% python3 -q
>>> import numpy as np
>>> from numpy import linalg as LA
>>> np.set_printoptions(precision=2, suppress=True, linewidth=140)
>>> M = np.load("sample6.npy")
>>> M
array([[ 0,  0,  0,  0,  0,  2,  0,  0, -2,  0, -2,  0,  0,  0,  0],
       [ 0, -2,  0,  0, -2,  0,  0, -1,  0,  0,  0,  0, -2,  2, -2],
       [ 0, -2,  2,  0,  1,  0,  0, -2,  0,  2,  0,  0, -2,  0, -2],
       [-1,  0,  0, -1,  0,  2,  2,  0,  0,  0, -2,  0,  0,  0,  0],
       [ 0, -2, -2,  0, -1,  0,  0, -1,  0, -2,  0,  0,  1,  1, -2],
       [-1,  0,  0,  2,  0,  1, -2,  0, -1,  0,  0,  1,  0,  0,  0],
       [ 0,  0,  0, -1,  0,  0,  0,  0,  2,  0,  0,  1,  0,  0,  0],
       [ 0,  0, -2,  0,  2,  0,  0, -1,  0, -1,  0,  0,  1,  0,  0],
       [-2,  0,  0, -1,  0,  2, -1,  0,  0,  0, -2,  2,  0,  0,  0],
       [ 0,  0,  2,  0,  0,  0,  0, -1,  0, -1,  0,  0, -1, -1, -2],
       [ 2,  0,  0, -2,  0,  0,  1,  0,  1,  0, -1,  0,  0,  0,  0],
       [ 0,  0,  0,  1,  0,  2,  1,  0, -2,  0,  1,  2,  0,  0,  0],
       [ 0,  2,  2,  0, -1,  0,  0,  2,  0,  1,  0,  0,  2,  0,  0],
       [ 0,  2, -2,  0,  0,  0,  0,  2,  0,  0,  0,  0, -1, -2,  2],
       [ 0, -2,  1,  0,  1,  0,  0,  1,  0,  0,  0,  0, -2,  0,  0]])
>>> np.unravel_index(np.abs(M).argmax(), M.shape)
(np.int64(0), np.int64(5))
>>> round(float(LA.norm(M)), 2)
15.07
>>> M.shape
(15, 15)
>>> out = np.array([[0, 3],
...     [4, 3],
...     [3, 1],
...     [3, 0],
...     [1, 0],
...     [1, 1],
...     [4, 5],
...     [4, 0],
...     [5, 0],
...     [0, 2],
...     [4, 2],
...     [4, 5],
...     [4, 1],
...     [3, 4],
...     [5, 3]])
>>> M @ out
array([[-16,  -2],
       [-26,  -6],
       [-27,  -8],
       [ -1,   5],
       [-22, -13],
       [ -2,  -7],
       [ 11,   5],
       [ -4,  -3],
       [ -5,  -3],
       [-15, -11],
       [ -1,   9],
       [ 11,  19],
       [ 29,  12],
       [ 10,   1],
       [ -8,  -7]])
>>> np.vstack([M, out.T]).shape
(17, 15)
>>> np.einsum("ij,ij->i", M, M)
array([12, 21, 25, 14, 20, 12,  6, 11, 18, 12, 11, 15, 18, 21, 11])
>>> LA.matrix_rank(np.vstack([M, out.T]))
np.int64(15)
>>> LA.matrix_rank(M @ out)
np.int64(2)
>>> np.einsum("ik,kj->ij", M, out)
array([[-16,  -2],
       [-26,  -6],
       [-27,  -8],
       [ -1,   5],
       [-22, -13],
       [ -2,  -7],
       [ 11,   5],
       [ -4,  -3],
       [ -5,  -3],
       [-15, -11],
       [ -1,   9],
       [ 11,  19],
       [ 29,  12],
       [ 10,   1],
       [ -8,  -7]])
>>> np.einsum("ij->j", M)
array([-2, -4,  1, -2,  0,  9,  1, -1, -2, -1, -6,  6, -4,  0, -6])
>>> u = np.array([0, 2])
>>> np.polyval(u, M[11])
array([2, 2, 2, 2, 2, 2, 2, 2, 2, 2, 2, 2, 2, 2, 2])
>>> np.cross(M[11, :3], M[4, :3])
array([0, 0, 0])
>>> O, r_ = LA.qr(M)
>>> O.shape, r_.shape
((15, 15), (15, 15))
>>> round(abs(r_[0, 0]), 2), np.round(LA.norm(M[:, 0]), 2)
(np.float64(3.16), np.float64(3.16))
>>> np.allclose(r_.T @ r_, M.T @ M)
True
>>> W0 = np.load("arr.npy")
>>> W0
array([[-1.98,  0.6 ,  0.  ,  0.5 , -1.  ,  1.1 , -0.7 ],
       [-1.04,  0.1 ,  1.1 , -1.  , -0.5 ,  0.  ,  1.3 ],
       [-0.02,  1.4 , -0.4 ,  1.4 ,  0.  ,  1.  ,  0.7 ],
       [-1.05,  0.2 ,  1.1 , -0.8 , -0.5 , -1.4 ,  0.2 ],
       [-2.21, -1.9 , -0.9 ,  0.8 , -1.1 , -1.5 , -0.6 ],
       [ 0.57, -0.5 ,  1.4 , -0.3 ,  0.3 , -0.6 ,  0.2 ],
       [ 1.6 ,  1.  ,  1.3 ,  0.8 ,  0.8 , -0.1 , -0.5 ],
       [ 0.2 ,  1.5 , -0.6 , -1.9 ,  0.1 ,  0.3 , -0.3 ],
       [-3.2 ,  0.4 , -0.1 ,  1.4 , -1.6 , -1.  ,  1.3 ],
       [ 2.65, -0.5 ,  1.  ,  0.8 ,  1.3 , -1.7 , -0.3 ],
       [-0.01, -0.4 ,  0.6 ,  0.6 ,  0.  ,  0.  ,  0.7 ],
       [-2.4 , -1.2 , -0.9 , -1.2 , -1.2 ,  1.6 , -0.6 ],
       [-0.22,  2.  ,  0.2 , -0.3 , -0.1 ,  1.7 , -1.2 ],
       [-0.02, -0.8 , -0.3 , -1.7 ,  0.  , -0.8 ,  0.  ],
       [-1.99, -1.8 , -0.2 ,  1.4 , -1.  ,  1.8 ,  0.6 ],
       [ 1.64,  0.9 ,  0.9 ,  0.5 ,  0.8 ,  0.8 , -0.3 ],
       [ 2.  , -1.1 ,  0.2 , -0.8 ,  1.  , -1.3 ,  0.8 ],
       [-1.39,  0.5 ,  2.  ,  0.1 , -0.7 , -0.4 , -0.2 ],
       [-1.98,  0.7 ,  0.6 , -0.9 , -1.  ,  0.9 , -0.9 ],
       [-3.22, -0.4 , -0.7 ,  0.  , -1.6 ,  0.8 ,  0.6 ],
       [ 3.8 , -1.6 ,  0.4 ,  2.  ,  1.9 ,  1.2 ,  0.6 ],
       [ 3.41,  0.3 , -0.5 , -0.2 ,  1.7 , -1.1 ,  0.6 ],
       [ 1.82, -0.6 ,  0.4 ,  0.3 ,  0.9 , -0.2 ,  0.5 ],
       [ 2.58, -0.2 , -1.4 ,  0.  ,  1.3 ,  0.9 ,  0.1 ],
       [-0.79, -2.9 ,  1.2 , -1.5 , -0.4 ,  2.3 ,  0.7 ],
       [-2.81, -0.5 ,  0.2 ,  1.5 , -1.4 ,  0.3 , -0.1 ],
       [ 3.39, -0.3 , -0.7 , -0.1 ,  1.7 ,  0.6 ,  0.6 ],
       [ 0.59,  1.7 , -0.2 ,  0.7 ,  0.3 ,  0.1 ,  2.2 ],
       [-1.62, -1.6 , -0.2 ,  0.8 , -0.8 , -0.5 , -0.4 ],
       [-4.58,  0.1 , -0.4 ,  0.7 , -2.3 , -0.2 ,  0.5 ],
       [ 4.  ,  2.7 , -1.6 ,  0.4 ,  2.  , -0.3 , -2.4 ],
       [-1.04,  1.8 , -0.6 , -0.2 , -0.5 ,  1.4 ,  2.  ]])
>>> Xs = W0 - W0.mean(axis=0)
>>> left, sig, VT = LA.svd(Xs, full_matrices=False)
>>> np.searchsorted(np.cumsum(sig ** 2) / (sig ** 2).sum(), 0.9) + 1
np.int64(5)
>>> round((sig ** 2).sum() ** 2 / (sig ** 4).sum(), 2)
np.float64(2.81)
>>> np.round(Xs.mean(axis=0), 2) + 0
array([0., 0., 0., 0., 0., 0., 0.])
>>> data = np.load("out16.npy")
>>> data
array([[ 1,  2,  2,  0,  1,  1,  2],
       [-1,  0,  0, -2, -1, -1,  0],
       [ 2,  3,  3,  1,  2,  2,  3],
       [ 4,  5,  5,  3,  4,  4,  5],
       [ 4,  5,  5,  3,  4,  4,  5],
       [-1,  0,  0, -2, -1, -1,  0],
       [ 3,  4,  4,  2,  3,  3,  4],
       [ 4,  5,  5,  3,  4,  4,  5],
       [ 4,  5,  5,  3,  4,  4,  5],
       [ 1,  2,  2,  0,  1,  1,  2],
       [ 3,  4,  4,  2,  3,  3,  4],
       [ 3,  4,  4,  2,  3,  3,  4],
       [-1,  0,  0, -2, -1, -1,  0],
       [-1,  0,  0, -2, -1, -1,  0]])
>>> LA.cond(data) > 100
np.True_
>>> np.round(LA.norm(data, 2) / LA.norm(data), 2)
np.float64(0.99)
>>> np.argsort(-LA.norm(data, axis=0).round(6), kind="stable")[:3]
array([1, 2, 6])
>>> Xs = data - data.mean(axis=0)
>>> evecs = LA.svd(Xs)[2][:2]
>>> out = Xs - Xs @ evecs.T @ evecs
>>> np.round(np.cov(Xs @ evecs.T, rowvar=False), 2) + 0
array([[30.35,  0.  ],
       [ 0.  ,  0.  ]])
>>> np.diag(evecs.T @ evecs)
array([0.69, 0.23, 0.23, 0.23, 0.19, 0.19, 0.23])
>>> np.round((Xs @ evecs.T).std(axis=0), 2) + 0
array([5.31, 0.  ])
>>> rank = LA.matrix_rank(data)
>>> rank
np.int64(2)
>>> null = LA.svd(data)[2][rank:].T
>>> [int(LA.matrix_rank(data[:, :j + 1])) for j in range(7)]
[1, 2, 2, 2, 2, 2, 2]
>>> null.shape
(7, 5)
>>> LA.matrix_rank(data.T @ data), LA.matrix_rank(data @ data.T)
(np.int64(2), np.int64(2))
>>> np.allclose(data @ null, 0)
True
>>> u = np.array([4, 7, 8])
>>> np.array([np.convolve(row, u, "same") for row in data])
array([[ 15,  30,  30,  20,  11,  23,  22],
       [ -7,  -8,  -8, -18, -27, -15,  -8],
       [ 26,  49,  49,  39,  30,  42,  37],
       [ 48,  87,  87,  77,  68,  80,  67],
       [ 48,  87,  87,  77,  68,  80,  67],
       [ -7,  -8,  -8, -18, -27, -15,  -8],
       [ 37,  68,  68,  58,  49,  61,  52],
       [ 48,  87,  87,  77,  68,  80,  67],
       [ 48,  87,  87,  77,  68,  80,  67],
       [ 15,  30,  30,  20,  11,  23,  22],
       [ 37,  68,  68,  58,  49,  61,  52],
       [ 37,  68,  68,  58,  49,  61,  52],
       [ -7,  -8,  -8, -18, -27, -15,  -8],
       [ -7,  -8,  -8, -18, -27, -15,  -8]])
>>> np.correlate(data[8], data[4], "full")
array([ 20,  41,  61,  67,  87, 108, 132, 108,  87,  67,  61,  41,  20])
>>> np.cross(data[8, :3], data[4, :3])
array([0, 0, 0])
>>> Xs = data - data.mean(axis=0)
>>> left, sig, VT = LA.svd(Xs, full_matrices=False)
>>> round(float((sig ** 2).sum() ** 2 / (sig ** 4).sum()), 2)
1.0
>>> np.searchsorted(np.cumsum(sig ** 2) / (sig ** 2).sum(), 0.9) + 1
np.int64(1)
>>> np.round(Xs.mean(axis=0), 2) + 0
array([0., 0., 0., 0., 0., 0., 0.])
>>> np.abs(VT[0]).argmax()
np.int64(0)
>>> feats = np.array([[1, -1, -1, 1, -1, 1, 1, -1],
...     [1, 1, 1, 1, -1, -1, -1, -1],
...     [1, -1, 1, -1, -1, 1, -1, 1],
...     [1, 1, 1, 1, 1, 1, 1, 1],
...     [1, -1, -1, 1, 1, -1, -1, 1],
...     [1, -1, 1, -1, 1, -1, 1, -1],
...     [1, 1, -1, -1, 1, 1, -1, -1],
...     [1, 1, -1, -1, -1, -1, 1, 1]])
>>> feats @ feats.T
array([[8, 0, 0, 0, 0, 0, 0, 0],
       [0, 8, 0, 0, 0, 0, 0, 0],
       [0, 0, 8, 0, 0, 0, 0, 0],
       [0, 0, 0, 8, 0, 0, 0, 0],
       [0, 0, 0, 0, 8, 0, 0, 0],
       [0, 0, 0, 0, 0, 8, 0, 0],
       [0, 0, 0, 0, 0, 0, 8, 0],
       [0, 0, 0, 0, 0, 0, 0, 8]])
>>> LA.svd(feats, compute_uv=False)
array([2.83, 2.83, 2.83, 2.83, 2.83, 2.83, 2.83, 2.83])
>>> LA.norm(feats, axis=0)
array([2.83, 2.83, 2.83, 2.83, 2.83, 2.83, 2.83, 2.83])
>>> arr = np.loadtxt("a.csv", delimiter=",")
>>> arr
array([[3., 0., 0., 2., 0., 0., 0., 0., 0.],
       [0., 3., 0., 0., 0., 2., 2., 2., 0.],
       [0., 0., 3., 0., 2., 0., 0., 0., 2.],
       [2., 0., 0., 3., 0., 0., 0., 0., 0.],
       [0., 0., 2., 0., 3., 0., 0., 0., 2.],
       [0., 2., 0., 0., 0., 3., 2., 2., 0.],
       [0., 2., 0., 0., 0., 2., 3., 2., 0.],
       [0., 2., 0., 0., 0., 2., 2., 3., 0.],
       [0., 0., 2., 0., 2., 0., 0., 0., 3.]])
>>> Lm = LA.cholesky(arr)
>>> round(np.prod(np.diag(Lm)) ** 2, 2), round(LA.det(arr), 2)
(np.float64(315.0), np.float64(315.0))
>>> Lm @ Lm.T
array([[3., 0., 0., 2., 0., 0., 0., 0., 0.],
       [0., 3., 0., 0., 0., 2., 2., 2., 0.],
       [0., 0., 3., 0., 2., 0., 0., 0., 2.],
       [2., 0., 0., 3., 0., 0., 0., 0., 0.],
       [0., 0., 2., 0., 3., 0., 0., 0., 2.],
       [0., 2., 0., 0., 0., 3., 2., 2., 0.],
       [0., 2., 0., 0., 0., 2., 3., 2., 0.],
       [0., 2., 0., 0., 0., 2., 2., 3., 0.],
       [0., 0., 2., 0., 2., 0., 0., 0., 3.]])
